>>> import numpy as np
>>> np.set_printoptions(precision=2, suppress=True, linewidth=160)
>>> rd = lambda a: np.round(a, 2) + 0
>>> data = np.load("arr.npy")
>>> data
array([[ 2.,  0.,  0.,  0.,  0.,  0.],
       [ 0.,  1.,  3., -1.,  1.,  2.],
       [ 0.,  2.,  0.,  0., -1.,  3.],
       [ 0., -3.,  2.,  2., -3., -3.],
       [ 0., -1., -2.,  0., -2.,  3.],
       [ 0.,  3.,  0.,  0., -1., -1.]])
>>> # 2 groups of indices that never mix
>>> q, vecs = np.linalg.qr(data[:, :1])[0], np.linalg.qr(data[:, 1:])[0]
>>> s = np.linalg.svd(q.T @ vecs, compute_uv=False)
>>> rd(np.linalg.norm(q @ q.T - vecs @ vecs.T, 2))
np.float64(1.0)
>>> (s > 0.9).sum()
np.int64(0)
>>> rd(s)
array([0.])
>>> rd(np.linalg.matrix_power(data, 3))
array([[  8.,   0.,   0.,   0.,   0.,   0.],
       [  0.,  70.,  45., -21.,  16.,  12.],
       [  0.,  27.,  30., -16.,  10.,  59.],
       [  0., -64., -15.,  25., -17., -34.],
       [  0., -48.,  16.,  -4.,  15.,  35.],
       [  0.,  38., -15.,  -7., -17.,  58.]])
>>> rd(np.sort(np.abs(np.linalg.eigvals(data))))
array([1.27, 2.  , 2.18, 3.91, 3.91, 5.01])
>>> data @ data
array([[  4.,   0.,   0.,   0.,   0.,   0.],
       [  0.,  15.,  -1.,  -3.,  -3.,  15.],
       [  0.,  12.,   8.,  -2.,   1.,  -2.],
       [  0., -11.,   1.,   7.,  -2., -12.],
       [  0.,   6.,   1.,   1.,   2., -17.],
       [  0.,   1.,  11.,  -3.,   6.,   4.]])
>>> np.allclose(data, data.T)
False
>>> (data + data.T) / 2
array([[ 2. ,  0. ,  0. ,  0. ,  0. ,  0. ],
       [ 0. ,  1. ,  2.5, -2. ,  0. ,  2.5],
       [ 0. ,  2.5,  0. ,  1. , -1.5,  1.5],
       [ 0. , -2. ,  1. ,  2. , -1.5, -1.5],
       [ 0. ,  0. , -1.5, -1.5, -2. ,  1. ],
       [ 0. ,  2.5,  1.5, -1.5,  1. , -1. ]])
>>> np.allclose(data @ data.T, data.T @ data)
False
>>> rd(np.abs(np.linalg.eigvals(data)).max())
np.float64(5.01)
>>> f, g = data[1], data[5]
>>> f @ g
np.float64(0.0)
>>> f @ f
np.float64(16.0)
>>> p = (f @ g) / (f @ f) * f
>>> (g - p) @ f
np.float64(0.0)
>>> np.linalg.matrix_rank(np.outer(f, g))
np.int64(1)
>>> np.outer(f, g)
array([[ 0.,  0.,  0.,  0., -0., -0.],
       [ 0.,  3.,  0.,  0., -1., -1.],
       [ 0.,  9.,  0.,  0., -3., -3.],
       [-0., -3., -0., -0.,  1.,  1.],
       [ 0.,  3.,  0.,  0., -1., -1.],
       [ 0.,  6.,  0.,  0., -2., -2.]])
>>> g - p
array([ 0.,  3.,  0.,  0., -1., -1.])
